$ python3 -q
>>> import numpy as np
>>> from numpy import linalg as LA
>>> np.set_printoptions(suppress=True, linewidth=100)
>>> m1 = np.loadtxt("dump.csv", delimiter=",")
>>> m1
array([[ 0.8 , -4.85, -0.3 ,  0.  ,  0.8 , -0.7 , -0.2 , -1.  ,  0.4 , -1.4 , -1.1 , -0.3 ],
       [-1.2 ,  8.49, -1.2 , -0.7 ,  0.  ,  1.  ,  1.4 ,  0.4 ,  0.1 , -1.1 ,  2.1 ,  0.7 ],
       [ 1.  , -0.04, -1.6 , -1.2 ,  1.2 , -0.5 ,  1.3 , -0.4 ,  2.6 ,  0.  ,  0.  ,  0.8 ],
       [-0.6 ,  2.7 , -1.3 , -1.2 , -0.8 ,  1.1 ,  0.3 , -0.3 , -1.8 ,  0.8 ,  0.7 ,  0.4 ],
       [-1.5 , -0.06, -0.3 ,  0.6 ,  3.3 , -0.7 , -0.8 ,  0.  ,  1.1 , -0.5 , -0.2 , -1.3 ],
       [ 1.7 ,  6.36,  1.6 , -1.  , -0.6 ,  0.  , -0.4 , -2.1 , -0.6 , -1.  ,  1.5 ,  0.1 ],
       [-0.6 , -2.02, -1.1 , -0.9 , -0.4 ,  1.2 ,  0.1 ,  1.3 , -0.3 ,  1.  , -0.5 ,  1.  ],
       [ 2.3 , -7.54,  0.9 ,  0.7 , -0.5 ,  0.9 , -0.5 , -0.4 ,  0.7 ,  0.  , -1.8 , -0.2 ],
       [ 0.8 , -0.05,  1.3 , -0.7 , -0.2 ,  1.6 ,  0.3 , -0.6 , -0.8 , -0.5 , -0.1 ,  0.8 ],
       [-1.4 ,  3.36, -1.2 ,  0.7 ,  0.9 ,  0.2 , -0.9 , -0.6 , -0.2 , -0.2 ,  0.9 , -2.  ],
       [ 0.1 , -4.78, -0.3 ,  0.2 , -0.6 ,  1.4 ,  1.4 , -0.4 ,  0.6 ,  0.9 , -1.1 ,  0.4 ],
       [-0.8 , -3.01, -0.9 ,  0.7 ,  1.1 ,  2.  , -0.7 , -0.2 , -1.  ,  0.5 , -0.8 , -1.4 ],
       [-0.1 , -2.88, -0.9 , -0.7 ,  1.2 , -3.1 ,  0.6 , -1.  ,  1.1 , -0.6 , -0.6 ,  0.2 ],
       [-0.3 ,  1.11,  2.7 ,  0.4 ,  0.4 ,  1.3 , -2.2 , -1.3 , -0.9 ,  1.1 ,  0.3 ,  0.6 ],
       [ 1.  ,  0.2 , -0.1 , -0.2 , -0.5 ,  0.5 ,  0.3 , -2.9 , -0.4 , -2.8 ,  0.2 ,  1.9 ],
       [-1.8 ,  5.57, -1.4 ,  0.1 ,  1.7 , -0.7 , -0.8 ,  0.9 , -0.7 , -0.2 ,  1.4 ,  0.5 ],
       [-1.1 , -3.07, -2.9 ,  1.3 , -0.7 , -1.  ,  1.3 , -0.8 , -2.3 , -0.6 , -0.7 ,  0.8 ],
       [ 1.  , -5.36,  0.3 , -1.7 , -0.4 ,  0.4 , -0.3 ,  0.7 ,  1.1 , -1.5 , -1.4 , -0.9 ],
       [ 0.8 ,  4.4 , -0.1 , -0.6 ,  0.5 , -0.5 ,  1.2 , -1.2 ,  0.3 ,  1.3 ,  1.1 , -0.8 ],
       [ 1.4 ,  0.81, -0.9 , -0.8 , -0.4 , -0.7 ,  2.4 , -0.5 ,  0.9 ,  0.9 ,  0.2 , -0.8 ],
       [-0.9 , -0.21,  0.9 ,  0.2 , -0.3 , -0.5 , -1.6 ,  2.  ,  0.2 ,  0.4 ,  0.  ,  0.5 ],
       [-0.6 ,  5.53,  0.4 ,  1.8 , -1.2 , -0.8 , -0.5 ,  0.9 ,  0.1 ,  0.  ,  1.4 , -1.4 ],
       [ 0.1 , -0.9 ,  0.4 ,  1.8 , -0.7 , -0.6 ,  0.1 ,  0.8 , -1.9 ,  0.8 , -0.2 ,  1.7 ],
       [ 2.  ,  6.35,  0.8 , -0.3 , -0.6 , -0.8 ,  0.4 ,  0.4 ,  1.4 ,  0.6 ,  1.6 , -1.9 ],
       [ 0.3 , -4.88, -0.4 , -1.1 ,  0.2 ,  0.6 , -0.7 ,  1.7 ,  1.7 ,  0.2 , -1.2 , -0.4 ],
       [ 0.2 ,  0.47,  0.8 ,  2.  ,  0.9 , -1.7 ,  0.  , -0.4 , -0.2 , -1.2 ,  0.  , -0.1 ],
       [ 1.1 , -9.15, -0.3 , -1.1 , -0.2 ,  0.1 ,  0.8 ,  0.6 ,  0.4 ,  1.7 , -2.4 , -0.2 ]])
>>> idx = m1[:, 6] > np.median(m1[:, 6])
>>> r0 = m1[idx].mean(axis=0) - m1[~idx].mean(axis=0)
>>> print(round((((m1 - m1.mean(axis=0)) @ r0 > 0) == idx).mean(), 2))
0.81
>>> idx.astype(int)
array([0, 1, 1, 1, 0, 0, 0, 0, 1, 0, 1, 0, 1, 0, 1, 0, 1, 0, 1, 1, 0, 0, 0, 1, 0, 0, 1])
>>> r0.round(2)
array([ 0.53,  0.68, -0.78, -0.79, -0.44, -0.14,  1.6 , -0.71,  0.21,  0.18,  0.2 ,  0.43])
>>> np.argsort(-np.abs(r0).round(6), kind="stable")
array([ 6,  3,  2,  7,  1,  0,  4, 11,  8, 10,  9,  5])
